In [1]: import numpy as np

In [2]: np.set_printoptions(suppress=True, linewidth=140)

In [3]: u = np.array([0, 4, 3])

In [4]: rng = np.random.default_rng(629)

In [5]: F = np.outer(rng.normal(size=13), u) + 0.05 * rng.normal(size=(13, 3))

In [6]: F.round(4)
Out[6]: 
array([[-0.0013,  0.5726,  0.4871],
       [ 0.0046,  1.9978,  1.5426],
       [ 0.0368, -1.4996, -1.2297],
       [-0.0352, 10.2634,  7.6797],
       [-0.0723,  3.9909,  2.9674],
       [-0.0056,  7.2464,  5.4548],
       [ 0.1033, -1.3466, -0.9925],
       [-0.0515, -0.3481, -0.3551],
       [ 0.0653,  7.4715,  5.5464],
       [-0.0691,  2.6549,  1.8622],
       [ 0.0426, -3.8577, -2.9049],
       [ 0.0687,  0.806 ,  0.6086],
       [-0.0049,  0.3153,  0.1975]])

In [7]: C2 = np.cov(F, rowvar=False)

In [8]: np.round(np.corrcoef(F.T), 4)
Out[8]: 
array([[ 1.    , -0.313 , -0.3065],
       [-0.313 ,  1.    ,  0.9998],
       [-0.3065,  0.9998,  1.    ]])

In [9]: np.round(np.median(F, axis=0), 4)
Out[9]: array([-0.0013,  0.806 ,  0.6086])

In [10]: np.round(np.linalg.eigvalsh(C2)[::-1], 4)
Out[10]: array([25.9722,  0.0034,  0.0015])

In [11]: round(float(np.corrcoef(F[:, 1], F[:, 2])[0, 1]), 4)
Out[11]: 0.9998

In [12]: C2.shape
Out[12]: (3, 3)

In [13]: print(np.argsort(-F.std(axis=0).round(6), kind="stable"))
[1 2 0]

In [14]: np.argwhere(np.triu(np.abs(np.corrcoef(F.T)) > 0.8, 1))
Out[14]: array([[1, 2]])

In [15]: W0 = np.load("layer5.npy")

In [16]: W0.round(4)
Out[16]: 
array([[-0.099 ,  0.115 , -0.0229, -0.5673,  0.7473,  0.3101],
       [-0.4951, -0.2628, -0.1308, -0.0023, -0.3396,  0.7439],
       [ 0.099 , -0.2545, -0.7518,  0.467 ,  0.3766,  0.0172],
       [-0.6931, -0.2422, -0.1985, -0.2679, -0.0187, -0.5911],
       [-0.099 ,  0.8129, -0.4965, -0.1282, -0.2574,  0.016 ],
       [ 0.4951, -0.3654, -0.3623, -0.6098, -0.3432, -0.0218]])

In [17]: lab = rng.permutation(6)

In [18]: lab
Out[18]: array([3, 4, 2, 5, 1, 0])

In [19]: Y = W0[lab][:, lab]

In [20]: print(Y.round(4))
[[-0.2679 -0.0187 -0.1985 -0.5911 -0.2422 -0.6931]
 [-0.1282 -0.2574 -0.4965  0.016   0.8129 -0.099 ]
 [ 0.467   0.3766 -0.7518  0.0172 -0.2545  0.099 ]
 [-0.6098 -0.3432 -0.3623 -0.0218 -0.3654  0.4951]
 [-0.0023 -0.3396 -0.1308  0.7439 -0.2628 -0.4951]
 [-0.5673  0.7473 -0.0229  0.3101  0.115  -0.099 ]]

In [21]: print(round(np.trace(Y), 4))
-1.6607

In [22]: np.allclose(Y, W0)
Out[22]: False

In [23]: np.round(np.linalg.pinv(W0), 4)
Out[23]: 
array([[-0.099 , -0.4951,  0.099 , -0.6931, -0.099 ,  0.4951],
       [ 0.115 , -0.2628, -0.2545, -0.2422,  0.8129, -0.3654],
       [-0.0229, -0.1308, -0.7518, -0.1985, -0.4965, -0.3623],
       [-0.5673, -0.0023,  0.467 , -0.2679, -0.1282, -0.6098],
       [ 0.7473, -0.3396,  0.3766, -0.0187, -0.2574, -0.3432],
       [ 0.3101,  0.7439,  0.0172, -0.5911,  0.016 , -0.0218]])

In [24]: vec = np.array([2, 4, -5, -5, -3, -2])

In [25]: y = W0 @ vec

In [26]: coef, lr = np.zeros(6), 1 / np.linalg.norm(W0, 2) ** 2

In [27]: for i in range(10):
    ...:     coef -= lr * W0.T @ (W0 @ coef - y)
    ...:     if i % 2 == 0: print(i, round(np.linalg.norm(W0 @ coef - y), 4))
    ...: 
0 0.0
2 0.0
4 0.0
6 0.0
8 0.0

In [28]: coef
Out[28]: array([ 2.,  4., -5., -5., -3., -2.])

In [29]: np.round(np.linalg.cond(W0), 4)
Out[29]: np.float64(1.0)
